% python3 -q
>>> import numpy as np
>>> np.set_printoptions(precision=1, suppress=True, linewidth=100, legacy="1.25")
>>> def tidy(a):
...     return np.round(a, 1) + 0
... 
>>> mat = np.array([[-5, 10, -6, -4], [-6, 9, -7, -5], [-6, 9, -7, -5], [-6, 9, -7, -5]])
>>> np.linalg.matrix_rank(mat, rtol=0.1)
1
>>> np.linalg.cond(mat) > 100
True
>>> print([round(float(x), 1) for x in np.linalg.svd(mat, compute_uv=False)[:3]])
[27.3, 1.7, 0.0]
>>> np.argsort(-np.linalg.norm(mat, axis=0).round(6), kind="stable")[:3]
array([1, 2, 0])
>>> vec = np.array([8, 9, 0, 3])
>>> h = np.maximum(mat @ vec, 0)
>>> np.maximum(mat @ vec, 0) - np.maximum(-mat @ vec, 0)
array([38, 18, 18, 18])
>>> np.abs(np.diag(np.linalg.qr(mat)[1])) > 1e-9
array([ True,  True, False, False])
>>> print(tidy(mat @ np.linalg.pinv(mat) @ mat))
[[-5. 10. -6. -4.]
 [-6.  9. -7. -5.]
 [-6.  9. -7. -5.]
 [-6.  9. -7. -5.]]
>>> hat = np.triu(np.array([[9, 2, 8, 4], [9, 7, 8, 7], [2, 3, 3, 7], [8, 5, 5, 2]]), 1) + np.eye(4)
>>> B = hat @ mat @ np.linalg.inv(hat)
>>> np.trace(B), np.trace(mat)
(-8.0, -8)
>>> B
array([[  -89.,   314., -1904., 11412.],
       [  -96.,   336., -2032., 12176.],
       [  -48.,   168., -1016.,  6088.],
       [   -6.,    21.,  -127.,   761.]])
>>> np.linalg.matrix_rank(B)
2
>>> feats = np.array([[1, -1, -2], [-3, -2, 2], [-1, 0, 2], [-14, -11, 8]])
>>> B = feats / np.linalg.norm(feats, axis=1, keepdims=True)
>>> cov = B @ B.T
>>> (cov - 2 * np.eye(4)).round(6).argmax(axis=1)
array([3, 3, 1, 1])
>>> tidy(np.degrees(np.arccos(np.clip(cov[2, 1], -1, 1))))
40.6
>>> B = np.c_[feats[:, :2] @ np.array([[-1, 1], [-6, -5]]), np.array([0, 0, 1, 1])]
>>> B
array([[ 5,  6,  0],
       [15,  7,  0],
       [ 1, -1,  1],
       [80, 41,  1]])
>>> np.linalg.matrix_rank(np.c_[feats, B])
4
>>> tidy(np.linalg.norm(np.linalg.qr(feats)[0].T @ B, axis=0) ** 2 / ((B ** 2).sum(axis=0) + 1e-12))
array([1., 1., 1.])
>>> tidy(np.linalg.norm(B - feats @ np.linalg.lstsq(feats, B)[0], axis=0))
array([0. , 0. , 0.2])
